$ python -q
>>> import numpy as np
>>> import numpy.linalg as la
>>> np.set_printoptions(precision=1, suppress=True, linewidth=160, sign=" ")
>>> def tidy(a):
...     return np.round(a, 1) + 0
... 
>>> A2 = np.array([[1, 0, 1, 1, -2, 3, -2, 1]])
>>> A = A2.T @ A2
>>> A
array([[ 1,  0,  1,  1, -2,  3, -2,  1],
       [ 0,  0,  0,  0,  0,  0,  0,  0],
       [ 1,  0,  1,  1, -2,  3, -2,  1],
       [ 1,  0,  1,  1, -2,  3, -2,  1],
       [-2,  0, -2, -2,  4, -6,  4, -2],
       [ 3,  0,  3,  3, -6,  9, -6,  3],
       [-2,  0, -2, -2,  4, -6,  4, -2],
       [ 1,  0,  1,  1, -2,  3, -2,  1]])
>>> # rank 1
>>> Uu, sig, Vh = la.svd(A, full_matrices=False)
>>> tidy(sig / sig[0])
array([ 1.,  0.,  0.,  0.,  0.,  0.,  0.,  0.])
>>> np.allclose(Uu * sig @ Vh, A)
True
>>> print(tidy(sig))
[ 21.   0.   0.   0.   0.   0.   0.   0.]
>>> np.sqrt((sig ** 2).sum()), tidy(la.norm(A))
(np.float64(21.0), np.float64(21.0))
>>> np.abs(Uu[:, 0]).round(6).argmax()
np.int64(5)
>>> (sig > 1e-8).sum()
np.int64(1)
>>> print(tidy(Uu.T @ Uu))
[[ 1.  0.  0.  0.  0.  0.  0.  0.]
 [ 0.  1.  0.  0.  0.  0.  0.  0.]
 [ 0.  0.  1.  0.  0.  0.  0.  0.]
 [ 0.  0.  0.  1.  0.  0.  0.  0.]
 [ 0.  0.  0.  0.  1.  0.  0.  0.]
 [ 0.  0.  0.  0.  0.  1.  0.  0.]
 [ 0.  0.  0.  0.  0.  0.  1.  0.]
 [ 0.  0.  0.  0.  0.  0.  0.  1.]]
>>> print(la.matrix_rank(A, rtol=0.1))
1
>>> tidy(la.norm(A, 2) / la.norm(A))
np.float64(1.0)
>>> la.cond(A) > 100
np.True_
>>> A2 = np.array([[1, 1, 0],
...     [0, 0, 0],
...     [2, 2, 1],
...     [0, 0, 2],
...     [2, 2, 1],
...     [2, 1, 2],
...     [1, 2, 2],
...     [0, 2, 1]])
>>> la.matrix_rank(np.vstack([A, A2.T]))
np.int64(4)
>>> A @ A2
array([[ 3,  0,  4],
       [ 0,  0,  0],
       [ 3,  0,  4],
       [ 3,  0,  4],
       [-6,  0, -8],
       [ 9,  0, 12],
       [-6,  0, -8],
       [ 3,  0,  4]])
>>> print(np.einsum("ik,kj->ij", A, A2))
[[ 3  0  4]
 [ 0  0  0]
 [ 3  0  4]
 [ 3  0  4]
 [-6  0 -8]
 [ 9  0 12]
 [-6  0 -8]
 [ 3  0  4]]
>>> np.vstack([A, A2.T]).shape
(11, 8)
>>> Uu, sig, Vh = la.svd(A)
>>> evecs = Vh[:(sig > 1e-8).sum()]
>>> rng = np.random.default_rng(14667)
>>> x0 = A[7] + 2 * A[3] + rng.integers(2) * np.eye(8)[6]
>>> print(x0)
[ 3.  0.  3.  3. -6.  9. -5.  3.]
>>> tidy(evecs.T @ evecs)
array([[ 0. ,  0. ,  0. ,  0. , -0.1,  0.1, -0.1,  0. ],
       [ 0. ,  0. ,  0. ,  0. ,  0. ,  0. ,  0. ,  0. ],
       [ 0. ,  0. ,  0. ,  0. , -0.1,  0.1, -0.1,  0. ],
       [ 0. ,  0. ,  0. ,  0. , -0.1,  0.1, -0.1,  0. ],
       [-0.1,  0. , -0.1, -0.1,  0.2, -0.3,  0.2, -0.1],
       [ 0.1,  0. ,  0.1,  0.1, -0.3,  0.4, -0.3,  0.1],
       [-0.1,  0. , -0.1, -0.1,  0.2, -0.3,  0.2, -0.1],
       [ 0. ,  0. ,  0. ,  0. , -0.1,  0.1, -0.1,  0. ]])
>>> ang = np.radians(90)
>>> R = np.eye(8)
>>> R[7, 7] = R[6, 6] = np.cos(ang)
>>> R[7, 6], R[6, 7] = -np.sin(ang), np.sin(ang)
>>> tidy(R)
array([[ 1.,  0.,  0.,  0.,  0.,  0.,  0.,  0.],
       [ 0.,  1.,  0.,  0.,  0.,  0.,  0.,  0.],
       [ 0.,  0.,  1.,  0.,  0.,  0.,  0.,  0.],
       [ 0.,  0.,  0.,  1.,  0.,  0.,  0.,  0.],
       [ 0.,  0.,  0.,  0.,  1.,  0.,  0.,  0.],
       [ 0.,  0.,  0.,  0.,  0.,  1.,  0.,  0.],
       [ 0.,  0.,  0.,  0.,  0.,  0.,  0.,  1.],
       [ 0.,  0.,  0.,  0.,  0.,  0., -1.,  0.]])
>>> A2 = A @ R.T
>>> np.abs(A2 - A).max(axis=0)
array([ 0.,  0.,  0.,  0.,  0.,  0.,  9.,  3.])
>>> tidy(A2)
array([[ 1.,  0.,  1.,  1., -2.,  3.,  1.,  2.],
       [ 0.,  0.,  0.,  0.,  0.,  0.,  0.,  0.],
       [ 1.,  0.,  1.,  1., -2.,  3.,  1.,  2.],
       [ 1.,  0.,  1.,  1., -2.,  3.,  1.,  2.],
       [-2.,  0., -2., -2.,  4., -6., -2., -4.],
       [ 3.,  0.,  3.,  3., -6.,  9.,  3.,  6.],
       [-2.,  0., -2., -2.,  4., -6., -2., -4.],
       [ 1.,  0.,  1.,  1., -2.,  3.,  1.,  2.]])
>>> tidy(la.det(R)), np.trace(R)
(np.float64(1.0), np.float64(6.0))
>>> M = np.loadtxt("block14.csv", delimiter=",")
>>> M
array([[ 0.,  1.,  0.,  0.,  0.,  0.,  0.,  0.,  1.,  0.],
       [ 1.,  0.,  0.,  0.,  0.,  0.,  0.,  1.,  0.,  0.],
       [ 0.,  0.,  0.,  0.,  0.,  0.,  1.,  1.,  0.,  0.],
       [ 0.,  0.,  0.,  0.,  0.,  0.,  0.,  0.,  0.,  0.],
       [ 0.,  0.,  0.,  0.,  0.,  1.,  0.,  0.,  1.,  0.],
       [ 0.,  0.,  0.,  0.,  1.,  0.,  0.,  1.,  0.,  1.],
       [ 0.,  0.,  1.,  0.,  0.,  0.,  0.,  0.,  0.,  1.],
       [ 0.,  1.,  1.,  0.,  0.,  1.,  0.,  0.,  1.,  0.],
       [ 1.,  0.,  0.,  0.,  1.,  0.,  0.,  1.,  0.,  0.],
       [ 0.,  0.,  0.,  0.,  0.,  1.,  1.,  0.,  0.,  0.]])
>>> # splits into 2 blocks
>>> tidy(np.sort(la.eigvals(M).real))
array([-2.6, -1.7, -1.1, -0.7,  0. ,  0.3,  0.4,  1.1,  1.5,  2.6])
